$ python3 -q
>>> import numpy as np
>>> import numpy.linalg as la
>>> np.set_printoptions(precision=2, suppress=True, linewidth=200, floatmode="fixed")
>>> K = np.load("test8.npy")
>>> K
array([[0, 1, 0, 1, 1, 0, 1, 1, 0, 1, 1, 1, 0, 0],
       [1, 0, 0, 1, 1, 0, 1, 1, 0, 1, 1, 1, 0, 0],
       [0, 0, 0, 0, 0, 0, 0, 0, 1, 0, 0, 0, 0, 0],
       [1, 1, 0, 0, 1, 0, 1, 1, 0, 1, 0, 1, 0, 0],
       [1, 1, 0, 1, 0, 0, 1, 1, 0, 1, 1, 1, 0, 0],
       [0, 0, 0, 0, 0, 0, 0, 0, 1, 0, 0, 0, 1, 1],
       [1, 1, 0, 1, 1, 0, 0, 1, 0, 1, 1, 1, 0, 0],
       [1, 1, 0, 1, 1, 0, 1, 0, 0, 0, 1, 1, 0, 0],
       [0, 0, 1, 0, 0, 1, 0, 0, 0, 0, 0, 0, 0, 1],
       [1, 1, 0, 1, 1, 0, 1, 0, 0, 0, 1, 1, 0, 0],
       [1, 1, 0, 0, 1, 0, 1, 1, 0, 1, 0, 1, 0, 0],
       [1, 1, 0, 1, 1, 0, 1, 1, 0, 1, 1, 0, 0, 0],
       [0, 0, 0, 0, 0, 1, 0, 0, 0, 0, 0, 0, 0, 1],
       [0, 0, 0, 0, 0, 1, 0, 0, 1, 0, 0, 0, 1, 0]])
>>> # splits into 2 blocks
>>> th = np.radians(30)
>>> r_ = np.eye(14)
>>> r_[12, 12] = r_[13, 13] = np.cos(th)
>>> r_[12, 13], r_[13, 12] = -np.sin(th), np.sin(th)
>>> A2 = K @ r_.T
>>> np.round(la.det(r_), 2), np.round(np.trace(r_), 2)
(np.float64(1.0), np.float64(13.73))
>>> np.allclose(K @ K.T, A2 @ A2.T)
True
>>> np.abs(A2 - K).max(axis=0)
array([0.00, 0.00, 0.00, 0.00, 0.00, 0.00, 0.00, 0.00, 0.00, 0.00, 0.00, 0.00, 0.63, 0.50])
>>> f = np.array([3, 0, 2, 2, 2, 1, 0, 0, 1, 1, 0, 1])
>>> arr = 3 * np.eye(12) + np.outer(f, f)
>>> arr
array([[12.00,  0.00,  6.00,  6.00,  6.00,  3.00,  0.00,  0.00,  3.00,  3.00,  0.00,  3.00],
       [ 0.00,  3.00,  0.00,  0.00,  0.00,  0.00,  0.00,  0.00,  0.00,  0.00,  0.00,  0.00],
       [ 6.00,  0.00,  7.00,  4.00,  4.00,  2.00,  0.00,  0.00,  2.00,  2.00,  0.00,  2.00],
       [ 6.00,  0.00,  4.00,  7.00,  4.00,  2.00,  0.00,  0.00,  2.00,  2.00,  0.00,  2.00],
       [ 6.00,  0.00,  4.00,  4.00,  7.00,  2.00,  0.00,  0.00,  2.00,  2.00,  0.00,  2.00],
       [ 3.00,  0.00,  2.00,  2.00,  2.00,  4.00,  0.00,  0.00,  1.00,  1.00,  0.00,  1.00],
       [ 0.00,  0.00,  0.00,  0.00,  0.00,  0.00,  3.00,  0.00,  0.00,  0.00,  0.00,  0.00],
       [ 0.00,  0.00,  0.00,  0.00,  0.00,  0.00,  0.00,  3.00,  0.00,  0.00,  0.00,  0.00],
       [ 3.00,  0.00,  2.00,  2.00,  2.00,  1.00,  0.00,  0.00,  4.00,  1.00,  0.00,  1.00],
       [ 3.00,  0.00,  2.00,  2.00,  2.00,  1.00,  0.00,  0.00,  1.00,  4.00,  0.00,  1.00],
       [ 0.00,  0.00,  0.00,  0.00,  0.00,  0.00,  0.00,  0.00,  0.00,  0.00,  3.00,  0.00],
       [ 3.00,  0.00,  2.00,  2.00,  2.00,  1.00,  0.00,  0.00,  1.00,  1.00,  0.00,  4.00]])
>>> # splits into 5 blocks
>>> A2 = la.inv(arr)
>>> np.round(arr @ A2, 2) + 0
array([[1.00, 0.00, 0.00, 0.00, 0.00, 0.00, 0.00, 0.00, 0.00, 0.00, 0.00, 0.00],
       [0.00, 1.00, 0.00, 0.00, 0.00, 0.00, 0.00, 0.00, 0.00, 0.00, 0.00, 0.00],
       [0.00, 0.00, 1.00, 0.00, 0.00, 0.00, 0.00, 0.00, 0.00, 0.00, 0.00, 0.00],
       [0.00, 0.00, 0.00, 1.00, 0.00, 0.00, 0.00, 0.00, 0.00, 0.00, 0.00, 0.00],
       [0.00, 0.00, 0.00, 0.00, 1.00, 0.00, 0.00, 0.00, 0.00, 0.00, 0.00, 0.00],
       [0.00, 0.00, 0.00, 0.00, 0.00, 1.00, 0.00, 0.00, 0.00, 0.00, 0.00, 0.00],
       [0.00, 0.00, 0.00, 0.00, 0.00, 0.00, 1.00, 0.00, 0.00, 0.00, 0.00, 0.00],
       [0.00, 0.00, 0.00, 0.00, 0.00, 0.00, 0.00, 1.00, 0.00, 0.00, 0.00, 0.00],
       [0.00, 0.00, 0.00, 0.00, 0.00, 0.00, 0.00, 0.00, 1.00, 0.00, 0.00, 0.00],
       [0.00, 0.00, 0.00, 0.00, 0.00, 0.00, 0.00, 0.00, 0.00, 1.00, 0.00, 0.00],
       [0.00, 0.00, 0.00, 0.00, 0.00, 0.00, 0.00, 0.00, 0.00, 0.00, 1.00, 0.00],
       [0.00, 0.00, 0.00, 0.00, 0.00, 0.00, 0.00, 0.00, 0.00, 0.00, 0.00, 1.00]])
>>> round(la.det(arr) * la.det(A2), 2)
np.float64(1.0)
>>> la.inv(A2)
array([[12.00,  0.00,  6.00,  6.00,  6.00,  3.00,  0.00,  0.00,  3.00,  3.00,  0.00,  3.00],
       [ 0.00,  3.00,  0.00,  0.00,  0.00,  0.00,  0.00,  0.00,  0.00,  0.00,  0.00,  0.00],
       [ 6.00,  0.00,  7.00,  4.00,  4.00,  2.00,  0.00,  0.00,  2.00,  2.00,  0.00,  2.00],
       [ 6.00,  0.00,  4.00,  7.00,  4.00,  2.00,  0.00,  0.00,  2.00,  2.00,  0.00,  2.00],
       [ 6.00,  0.00,  4.00,  4.00,  7.00,  2.00,  0.00,  0.00,  2.00,  2.00,  0.00,  2.00],
       [ 3.00,  0.00,  2.00,  2.00,  2.00,  4.00,  0.00,  0.00,  1.00,  1.00,  0.00,  1.00],
       [ 0.00,  0.00,  0.00,  0.00,  0.00,  0.00,  3.00,  0.00,  0.00,  0.00,  0.00,  0.00],
       [ 0.00,  0.00,  0.00,  0.00,  0.00,  0.00,  0.00,  3.00,  0.00,  0.00,  0.00,  0.00],
       [ 3.00,  0.00,  2.00,  2.00,  2.00,  1.00,  0.00,  0.00,  4.00,  1.00,  0.00,  1.00],
       [ 3.00,  0.00,  2.00,  2.00,  2.00,  1.00,  0.00,  0.00,  1.00,  4.00,  0.00,  1.00],
       [ 0.00,  0.00,  0.00,  0.00,  0.00,  0.00,  0.00,  0.00,  0.00,  0.00,  3.00,  0.00],
       [ 3.00,  0.00,  2.00,  2.00,  2.00,  1.00,  0.00,  0.00,  1.00,  1.00,  0.00,  4.00]])
>>> (np.abs(A2) > 1e-9).astype(int)
array([[1, 0, 1, 1, 1, 1, 0, 0, 1, 1, 0, 1],
       [0, 1, 0, 0, 0, 0, 0, 0, 0, 0, 0, 0],
       [1, 0, 1, 1, 1, 1, 0, 0, 1, 1, 0, 1],
       [1, 0, 1, 1, 1, 1, 0, 0, 1, 1, 0, 1],
       [1, 0, 1, 1, 1, 1, 0, 0, 1, 1, 0, 1],
       [1, 0, 1, 1, 1, 1, 0, 0, 1, 1, 0, 1],
       [0, 0, 0, 0, 0, 0, 1, 0, 0, 0, 0, 0],
       [0, 0, 0, 0, 0, 0, 0, 1, 0, 0, 0, 0],
       [1, 0, 1, 1, 1, 1, 0, 0, 1, 1, 0, 1],
       [1, 0, 1, 1, 1, 1, 0, 0, 1, 1, 0, 1],
       [0, 0, 0, 0, 0, 0, 0, 0, 0, 0, 1, 0],
       [1, 0, 1, 1, 1, 1, 0, 0, 1, 1, 0, 1]])
>>> x0 = np.ones(12)
>>> for _ in range(3):
...     x0 = arr @ x0
...     x0 /= la.norm(x0)
...     print(round(x0 @ arr @ x0, 2))
... 
27.78
28.0
28.0
>>> round(la.eigvalsh(arr)[-1], 2)
np.float64(28.0)
>>> G = arr.T @ arr
>>> np.diag(G)
array([288.00,   9.00, 133.00, 133.00, 133.00,  40.00,   9.00,   9.00,  40.00,  40.00,   9.00,  40.00])
>>> (arr @ arr.T).shape
(12, 12)
>>> np.trace(G), (arr ** 2).sum()
(np.float64(883.0), np.float64(883.0))
>>> la.matrix_rank(G)
np.int64(12)
>>> O, r_ = la.qr(arr)
>>> np.round(O.T @ O, 2) + 0
array([[1.00, 0.00, 0.00, 0.00, 0.00, 0.00, 0.00, 0.00, 0.00, 0.00, 0.00, 0.00],
       [0.00, 1.00, 0.00, 0.00, 0.00, 0.00, 0.00, 0.00, 0.00, 0.00, 0.00, 0.00],
       [0.00, 0.00, 1.00, 0.00, 0.00, 0.00, 0.00, 0.00, 0.00, 0.00, 0.00, 0.00],
       [0.00, 0.00, 0.00, 1.00, 0.00, 0.00, 0.00, 0.00, 0.00, 0.00, 0.00, 0.00],
       [0.00, 0.00, 0.00, 0.00, 1.00, 0.00, 0.00, 0.00, 0.00, 0.00, 0.00, 0.00],
       [0.00, 0.00, 0.00, 0.00, 0.00, 1.00, 0.00, 0.00, 0.00, 0.00, 0.00, 0.00],
       [0.00, 0.00, 0.00, 0.00, 0.00, 0.00, 1.00, 0.00, 0.00, 0.00, 0.00, 0.00],
       [0.00, 0.00, 0.00, 0.00, 0.00, 0.00, 0.00, 1.00, 0.00, 0.00, 0.00, 0.00],
       [0.00, 0.00, 0.00, 0.00, 0.00, 0.00, 0.00, 0.00, 1.00, 0.00, 0.00, 0.00],
       [0.00, 0.00, 0.00, 0.00, 0.00, 0.00, 0.00, 0.00, 0.00, 1.00, 0.00, 0.00],
       [0.00, 0.00, 0.00, 0.00, 0.00, 0.00, 0.00, 0.00, 0.00, 0.00, 1.00, 0.00],
       [0.00, 0.00, 0.00, 0.00, 0.00, 0.00, 0.00, 0.00, 0.00, 0.00, 0.00, 1.00]])
>>> O @ r_
array([[12.00,  0.00,  6.00,  6.00,  6.00,  3.00,  0.00,  0.00,  3.00,  3.00,  0.00,  3.00],
       [ 0.00,  3.00,  0.00,  0.00,  0.00,  0.00,  0.00,  0.00,  0.00,  0.00,  0.00,  0.00],
       [ 6.00,  0.00,  7.00,  4.00,  4.00,  2.00,  0.00,  0.00,  2.00,  2.00,  0.00,  2.00],
       [ 6.00,  0.00,  4.00,  7.00,  4.00,  2.00,  0.00,  0.00,  2.00,  2.00,  0.00,  2.00],
       [ 6.00,  0.00,  4.00,  4.00,  7.00,  2.00,  0.00,  0.00,  2.00,  2.00,  0.00,  2.00],
       [ 3.00,  0.00,  2.00,  2.00,  2.00,  4.00,  0.00,  0.00,  1.00,  1.00,  0.00,  1.00],
       [ 0.00,  0.00,  0.00,  0.00,  0.00,  0.00,  3.00,  0.00,  0.00,  0.00,  0.00,  0.00],
       [ 0.00,  0.00,  0.00,  0.00,  0.00,  0.00,  0.00,  3.00,  0.00,  0.00,  0.00,  0.00],
       [ 3.00,  0.00,  2.00,  2.00,  2.00,  1.00,  0.00,  0.00,  4.00,  1.00,  0.00,  1.00],
       [ 3.00,  0.00,  2.00,  2.00,  2.00,  1.00,  0.00,  0.00,  1.00,  4.00,  0.00,  1.00],
       [ 0.00,  0.00,  0.00,  0.00,  0.00,  0.00,  0.00,  0.00,  0.00,  0.00,  3.00,  0.00],
       [ 3.00,  0.00,  2.00,  2.00,  2.00,  1.00,  0.00,  0.00,  1.00,  1.00,  0.00,  4.00]])
>>> round(abs(r_[0, 0]), 2), np.round(la.norm(arr[:, 0]), 2)
(np.float64(16.97), np.float64(16.97))
>>> O.shape, r_.shape
((12, 12), (12, 12))
>>> np.trace(O @ O.T)
np.float64(12.0)
>>> feats = np.load("mat.npy")
>>> feats.round(2) + 0
array([[ 0.86,  0.04,  0.05,  0.11, -0.29,  0.00,  0.06, -0.14],
       [ 0.04,  0.97,  0.02, -0.07,  0.07,  0.06, -0.12, -0.04],
       [ 0.05,  0.02,  0.95,  0.02,  0.10, -0.07,  0.11,  0.15],
       [ 0.11, -0.07,  0.02,  0.82,  0.22,  0.11, -0.26, -0.05],
       [-0.29,  0.07,  0.10,  0.22,  0.42, -0.01,  0.12, -0.29],
       [ 0.00,  0.06, -0.07,  0.11, -0.01,  0.87,  0.25,  0.18],
       [ 0.06, -0.12,  0.11, -0.26,  0.12,  0.25,  0.52, -0.28],
       [-0.14, -0.04,  0.15, -0.05, -0.29,  0.18, -0.28,  0.60]])
>>> left, s, Vh = la.svd(feats)
>>> s.round(2) + 0
array([1.00, 1.00, 1.00, 1.00, 1.00, 1.00, 0.00, 0.00])
>>> A2 = left[:, :6] @ np.diag(s[:6]) @ Vh[:6]
>>> la.matrix_rank(feats, rtol=0.05)
np.int64(6)
>>> A2.round(2) + 0
array([[ 0.86,  0.04,  0.05,  0.11, -0.29,  0.00,  0.06, -0.14],
       [ 0.04,  0.97,  0.02, -0.07,  0.07,  0.06, -0.12, -0.04],
       [ 0.05,  0.02,  0.95,  0.02,  0.10, -0.07,  0.11,  0.15],
       [ 0.11, -0.07,  0.02,  0.82,  0.22,  0.11, -0.26, -0.05],
       [-0.29,  0.07,  0.10,  0.22,  0.42, -0.01,  0.12, -0.29],
       [ 0.00,  0.06, -0.07,  0.11, -0.01,  0.87,  0.25,  0.18],
       [ 0.06, -0.12,  0.11, -0.26,  0.12,  0.25,  0.52, -0.28],
       [-0.14, -0.04,  0.15, -0.05, -0.29,  0.18, -0.28,  0.60]])
>>> np.round(np.abs(feats - A2).max(), 2)
np.float64(0.0)
>>> round(la.norm(feats - A2) / la.norm(feats), 2)
np.float64(0.0)
